$ python -q
>>> import numpy as np
>>> from numpy import linalg as LA
>>> np.set_printoptions(precision=1, suppress=True, linewidth=140)
>>> J = np.array([[2, 2, 1], [2, 2, 2], [1, 2, 2]])
>>> np.all(LA.eigvalsh(J) > 0)
np.False_
>>> [round(float(LA.det(J[:i, :i])), 2) + 0 for i in range(1, 4)]
[2.0, 0.0, -2.0]
>>> M2 = np.array([[2, 0], [2, 2]])
>>> W2 = np.array([[1, 2], [-2, 0]])
>>> feats = np.block([[M2, np.array([[-1, 1], [-3, 0]])], [np.zeros((2, 2)), W2]])
>>> feats
array([[ 2.,  0., -1.,  1.],
       [ 2.,  2., -3.,  0.],
       [ 0.,  0.,  1.,  2.],
       [ 0.,  0., -2.,  0.]])
>>> O, r_ = LA.qr(J)
>>> r_
array([[-3. , -3.3, -2.7],
       [ 0. ,  0.9,  1.2],
       [ 0. ,  0. ,  0.7]])
>>> np.allclose(r_.T @ r_, J.T @ J)
True
>>> O @ r_
array([[2., 2., 1.],
       [2., 2., 2.],
       [1., 2., 2.]])
>>> np.abs(np.diag(r_))
array([3. , 0.9, 0.7])
>>> np.trace(O @ O.T)
np.float64(3.0)
>>> x0 = np.array([-4, 5, -4, -4])
>>> h = np.maximum(feats @ x0, 0)
>>> np.maximum(feats @ (3 * x0), 0)
array([ 0., 42.,  0., 24.])
>>> np.flatnonzero(h > 1e-9)
array([1, 3])
>>> h
array([ 0., 14.,  0.,  8.])
>>> feats.T @ h
array([ 28.,  28., -58.,   0.])
>>> np.round(np.abs(LA.eigvals(feats)).max(), 1)
np.float64(2.0)
>>> np.trace(feats)
np.float64(5.0)
>>> np.sort(np.abs(LA.eigvals(feats)))
array([2., 2., 2., 2.])
>>> np.allclose(feats @ feats.T, feats.T @ feats)
False
>>> C2 = J.T @ J
>>> C2
array([[ 9, 10,  8],
       [10, 12, 10],
       [ 8, 10,  9]])
>>> (J @ J.T).shape
(3, 3)
>>> LA.svd(J, compute_uv=False) ** 2
array([28.9,  1. ,  0.1])
>>> LA.matrix_rank(C2)
np.int64(3)
>>> w, evecs = LA.eig(J)
>>> np.sort(LA.eigvals(LA.inv(J)))
array([-2.7,  0.2,  1. ])
>>> w
array([ 5.4,  1. , -0.4])
>>> np.round(J @ evecs[:, 0] - w[0] * evecs[:, 0], 1) + 0
array([0., 0., 0.])
>>> M = np.loadtxt("test11.csv", delimiter=",")
>>> M
array([[ 1.,  1.,  1.,  1.,  1.,  1.,  1.,  1.],
       [ 1., -1.,  1., -1.,  1., -1.,  1., -1.],
       [ 1.,  1., -1., -1.,  1.,  1., -1., -1.],
       [ 1.,  1.,  1.,  1., -1., -1., -1., -1.]])
>>> t3 = np.stack([M, -2 * M, M[::-1]])
>>> np.einsum("bij,cij->bc", t3, t3)
array([[ 32., -64.,   0.],
       [-64., 128.,   0.],
       [  0.,   0.,  32.]])
>>> (t3 @ M.T).shape
(3, 4, 4)
>>> LA.norm(t3, axis=(1, 2))
array([ 5.7, 11.3,  5.7])
>>> rng = np.random.default_rng(521777)
>>> M2 = M + rng.integers(-2, 3, (4, 1)) @ rng.integers(-2, 3, (1, 8))
>>> M2
array([[ 3.,  3.,  1.,  5.,  1.,  3., -3., -3.],
       [ 2.,  0.,  1.,  1.,  1.,  0., -1., -3.],
       [ 0.,  0., -1., -3.,  1.,  0.,  1.,  1.],
       [ 1.,  1.,  1.,  1., -1., -1., -1., -1.]])
>>> np.abs(M2 - M).sum(axis=1)
array([18.,  9.,  9.,  0.])
>>> f = np.array([2, 2])
>>> np.convolve(M2[0], f)
array([  6.,  12.,   8.,  12.,  12.,   8.,   0., -12.,  -6.])
>>> np.correlate(M2[0], M2[1], "full")
array([ -9., -12.,  -6., -13.,  -2.,  -3.,  15.,  25.,  18.,   3.,   7.,  -4.,   3.,  -6.,  -6.])
>>> np.cross(M2[0, :3], M2[1, :3])
array([ 3., -1., -6.])
>>> f = np.array([7, 3, 7])
>>> np.array([np.convolve(row, f, "same") for row in M])
array([[ 10.,  17.,  17.,  17.,  17.,  17.,  17.,  10.],
       [ -4.,  11., -11.,  11., -11.,  11., -11.,   4.],
       [ 10.,   3.,  -3.,  -3.,   3.,   3.,  -3., -10.],
       [ 10.,  17.,  17.,   3.,  -3., -17., -17., -10.]])
>>> mat = np.loadtxt("w.csv", delimiter=",")
>>> mat.round(1) + 0
array([[ 0.5, -1.3, -1.4,  0. ],
       [ 1.2, -0.4,  0.8, -1.3],
       [ 1.3,  0. ,  0.4,  1.5],
       [-0.8, -1.4,  1.1,  0.4]])
>>> P = np.triu(np.array([[-7, 8, 1, -6], [1, 3, 6, -2], [5, -9, -6, -9], [-7, 3, 5, -7]]), 1) + np.eye(4)
>>> M2 = P @ mat @ LA.inv(P)
>>> round(LA.det(M2), 1)
np.float64(-16.0)
